>>> import numpy as np
>>> from numpy import linalg as LA
>>> np.set_printoptions(precision=3, suppress=True, linewidth=120, floatmode="fixed")
>>> rd = lambda a: np.round(a, 3) + 0
>>> X = np.loadtxt("layer1.csv", delimiter=",")
>>> print(X)
[[6.000 0.000 5.000 0.000 0.000 0.000 0.000 0.000]
 [0.000 6.000 0.000 5.000 5.000 5.000 5.000 5.000]
 [5.000 0.000 6.000 0.000 0.000 0.000 0.000 0.000]
 [0.000 5.000 0.000 6.000 5.000 5.000 5.000 5.000]
 [0.000 5.000 0.000 5.000 6.000 5.000 5.000 5.000]
 [0.000 5.000 0.000 5.000 5.000 6.000 5.000 5.000]
 [0.000 5.000 0.000 5.000 5.000 5.000 6.000 5.000]
 [0.000 5.000 0.000 5.000 5.000 5.000 5.000 6.000]]
>>> rng = np.random.default_rng(6197)
>>> labels = rng.permutation(8)
>>> print(labels)
[3 0 2 6 4 1 7 5]
>>> M2 = X[labels][:, labels]
>>> print(rd(np.sort(np.abs(LA.eigvals(M2)))))
[ 1.000  1.000  1.000  1.000  1.000  1.000 11.000 31.000]
>>> print(np.trace(M2))
48.0
>>> print(M2)
[[6.000 0.000 0.000 5.000 5.000 5.000 5.000 5.000]
 [0.000 6.000 5.000 0.000 0.000 0.000 0.000 0.000]
 [0.000 5.000 6.000 0.000 0.000 0.000 0.000 0.000]
 [5.000 0.000 0.000 6.000 5.000 5.000 5.000 5.000]
 [5.000 0.000 0.000 5.000 6.000 5.000 5.000 5.000]
 [5.000 0.000 0.000 5.000 5.000 6.000 5.000 5.000]
 [5.000 0.000 0.000 5.000 5.000 5.000 6.000 5.000]
 [5.000 0.000 0.000 5.000 5.000 5.000 5.000 6.000]]
>>> Q, r_ = LA.qr(M2)
>>> print(np.allclose(r_.T @ r_, M2.T @ M2))
True
>>> print(rd(Q.T @ Q))
[[1.000 0.000 0.000 0.000 0.000 0.000 0.000 0.000]
 [0.000 1.000 0.000 0.000 0.000 0.000 0.000 0.000]
 [0.000 0.000 1.000 0.000 0.000 0.000 0.000 0.000]
 [0.000 0.000 0.000 1.000 0.000 0.000 0.000 0.000]
 [0.000 0.000 0.000 0.000 1.000 0.000 0.000 0.000]
 [0.000 0.000 0.000 0.000 0.000 1.000 0.000 0.000]
 [0.000 0.000 0.000 0.000 0.000 0.000 1.000 0.000]
 [0.000 0.000 0.000 0.000 0.000 0.000 0.000 1.000]]
>>> print(Q.shape, r_.shape)
(8, 8) (8, 8)
>>> print(rd(np.trace(Q @ Q.T)))
8.0
>>> E = np.load("out1.npy")
>>> print(E)
[[ 0.970  0.489  0.408  0.230  0.859  0.291 -1.370 -0.900 -0.432  1.340]
 [ 0.566  0.803  0.085  0.450  0.467 -0.091 -0.908 -0.599 -0.630  0.744]
 [-0.599 -0.298 -0.235 -0.411 -0.571  0.104  0.587  0.542  0.244 -0.832]
 [-0.454 -0.289 -0.074 -0.493 -1.132  0.021  0.840  0.733 -0.113 -1.026]
 [-0.136 -1.065  0.189 -0.700  0.078  0.548  0.473  0.334  0.949 -0.163]
 [-0.502 -0.303 -0.138 -0.590 -0.604  0.350  0.754  0.683  0.505 -1.073]
 [-0.501 -0.453 -0.192  0.026  0.018 -0.212  0.569  0.177  0.444 -0.230]
 [-0.480 -1.227 -0.062 -0.352  0.137  0.359  0.781  0.376  1.163 -0.283]
 [-0.187  0.305 -0.227  0.430 -0.029 -0.295  0.141 -0.024 -0.108 -0.198]
 [ 0.222  0.031 -0.029  0.473  1.116  0.109 -0.592 -0.624  0.417  0.821]
 [-0.278  0.418 -0.191  0.013 -0.201 -0.047 -0.106 -0.035 -0.335 -0.236]]
>>> vec = np.array([-2, 4, 6, 0, -8, 2, -4, -7, 7, 2])
>>> y = E @ vec
>>> beta, lr = np.zeros(10), 1 / LA.norm(E, 2) ** 2
>>> for i in range(8):
...     beta -= lr * E.T @ (E @ beta - y)
...     if i % 2 == 0: print(i, round(LA.norm(E @ beta - y), 3))
... 
0 4.292
2 3.808
4 3.411
6 3.074
>>> print(rd(LA.cond(E)))
527.098
